$ python -q
>>> import numpy as np
>>> import numpy.linalg as la
>>> np.set_printoptions(precision=2, suppress=True, linewidth=140)
>>> rd = lambda a: np.round(a, 2) + 0
>>> F = np.load("dump.npy")
>>> F
array([[ 2.95,  0.4 , -0.87],
       [-3.87, -0.26,  0.94],
       [-3.51, -0.54,  0.77],
       [-0.18,  0.2 , -0.15],
       [-7.12, -0.99,  1.8 ],
       [ 2.62,  0.02, -0.43],
       [-1.25,  0.78,  0.15],
       [-3.41,  0.08,  0.53],
       [ 4.32,  1.6 , -1.39],
       [ 0.85,  0.06, -0.34],
       [-3.63, -0.35,  0.73],
       [ 4.43,  0.54, -1.06],
       [ 0.45, -0.38,  0.27],
       [-3.34, -1.58,  1.27],
       [-2.41, -0.07,  0.68],
       [ 2.47,  0.81, -0.79],
       [-6.29, -1.7 ,  1.75],
       [ 3.95,  0.04, -0.92],
       [-2.81, -0.7 ,  0.7 ],
       [-0.01, -0.25, -0.06],
       [ 1.05,  0.31, -0.23],
       [ 2.77,  0.04, -0.54],
       [ 1.12,  0.43, -0.45],
       [-0.82, -0.57,  0.73],
       [ 1.31,  0.65, -0.53],
       [ 3.63,  1.31, -1.35],
       [-3.37, -1.3 ,  1.07]])
>>> rng = np.random.default_rng(315)
>>> labels = rng.permutation(3)
>>> other = F[:, labels] * rng.choice([-1, 1], 3)
>>> other
array([[ 2.95,  0.4 ,  0.87],
       [-3.87, -0.26, -0.94],
       [-3.51, -0.54, -0.77],
       [-0.18,  0.2 ,  0.15],
       [-7.12, -0.99, -1.8 ],
       [ 2.62,  0.02,  0.43],
       [-1.25,  0.78, -0.15],
       [-3.41,  0.08, -0.53],
       [ 4.32,  1.6 ,  1.39],
       [ 0.85,  0.06,  0.34],
       [-3.63, -0.35, -0.73],
       [ 4.43,  0.54,  1.06],
       [ 0.45, -0.38, -0.27],
       [-3.34, -1.58, -1.27],
       [-2.41, -0.07, -0.68],
       [ 2.47,  0.81,  0.79],
       [-6.29, -1.7 , -1.75],
       [ 3.95,  0.04,  0.92],
       [-2.81, -0.7 , -0.7 ],
       [-0.01, -0.25,  0.06],
       [ 1.05,  0.31,  0.23],
       [ 2.77,  0.04,  0.54],
       [ 1.12,  0.43,  0.45],
       [-0.82, -0.57, -0.73],
       [ 1.31,  0.65,  0.53],
       [ 3.63,  1.31,  1.35],
       [-3.37, -1.3 , -1.07]])
>>> left, _, VT = la.svd(F.T @ other)
>>> rd(la.lstsq(F, other)[0])
array([[ 1.,  0.,  0.],
       [ 0.,  1.,  0.],
       [ 0.,  0., -1.]])
>>> Xc = F - F.mean(axis=0)
>>> V = la.svd(Xc)[2][:1]
>>> other = Xc - Xc @ V.T @ V
>>> rd((Xc @ V.T).std(axis=0))
array([3.38])
>>> rd(np.diag(V.T @ V))
array([0.9 , 0.03, 0.06])
>>> C = np.sign(np.array([[0, -2, 0], [0, 3, -3], [3, -1, 3]]))
>>> other = (np.tril(C, -1) + np.eye(3)) @ (np.triu(C, 1) + np.eye(3))
>>> w = np.array([5, 6, 0])
>>> mat = np.rint(other * w @ la.inv(other)) + 0
>>> mat
array([[  6.,  -2.,  -1.],
       [ -6.,  12.,   6.],
       [ 12., -14.,  -7.]])
>>> left, sig, VT = la.svd(mat)
>>> V = VT[:(sig > 1e-8).sum()]
>>> vec = mat[2] + 5 * mat[1] + rng.integers(2) * np.eye(3)[0]
>>> vec
array([-18.,  46.,  23.])
>>> rd(np.diag(V.T @ V))
array([1. , 0.8, 0.2])
>>> la.matrix_rank(np.vstack([mat, vec]))
np.int64(2)
